$ python -q
>>> import numpy as np
>>> from numpy import linalg as LA
>>> np.set_printoptions(suppress=True, linewidth=100)
>>> J = np.array([[-3, 1, 1, 0], [3, 13, 2, 3], [2, 1, -10, 2], [0, 0, 2, 17]])
>>> J
array([[ -3,   1,   1,   0],
       [  3,  13,   2,   3],
       [  2,   1, -10,   2],
       [  0,   0,   2,  17]])
>>> rng = np.random.default_rng(5172)
>>> z = rng.permutation(4)
>>> A2 = J[:, z] * rng.choice([-1, 1], 4)
>>> A2
array([[  1,  -1,   0,   3],
       [ 13,  -2,  -3,  -3],
       [  1,  10,  -2,  -2],
       [  0,  -2, -17,   0]])
>>> U, _, Vh = LA.svd(J.T @ A2)
>>> print(np.round(U @ Vh, 3) + 0)
[[ 0.  0.  0. -1.]
 [ 1.  0.  0.  0.]
 [ 0. -1.  0.  0.]
 [ 0.  0. -1.  0.]]
>>> w, V = LA.eig(J)
>>> np.round(np.sort(LA.eigvals(J @ J)), 3)
array([  8.805, 109.362, 174.583, 296.25 ])
>>> np.round(np.sort(LA.eigvals(LA.inv(J))), 3)
array([-0.337, -0.096,  0.058,  0.076])
>>> A2 = J / np.sqrt((J ** 2).mean(axis=1, keepdims=True))
>>> print(LA.matrix_rank(J - J.mean(axis=1, keepdims=True)))
3
>>> J - J.mean(axis=1, keepdims=True)
array([[-2.75,  1.25,  1.25,  0.25],
       [-2.25,  7.75, -3.25, -2.25],
       [ 3.25,  2.25, -8.75,  3.25],
       [-4.75, -4.75, -2.75, 12.25]])
>>> print(LA.matrix_rank(A2) == LA.matrix_rank(J))
True
>>> round(float(LA.det(J[::-1])), 3)
7057.0
>>> round(float(LA.det(2 * J)), 3), round(LA.det(J), 3)
(112912.0, np.float64(7057.0))
>>> np.round(LA.eigvals(J), 3)
array([-10.458,  -2.967,  13.213,  17.212])
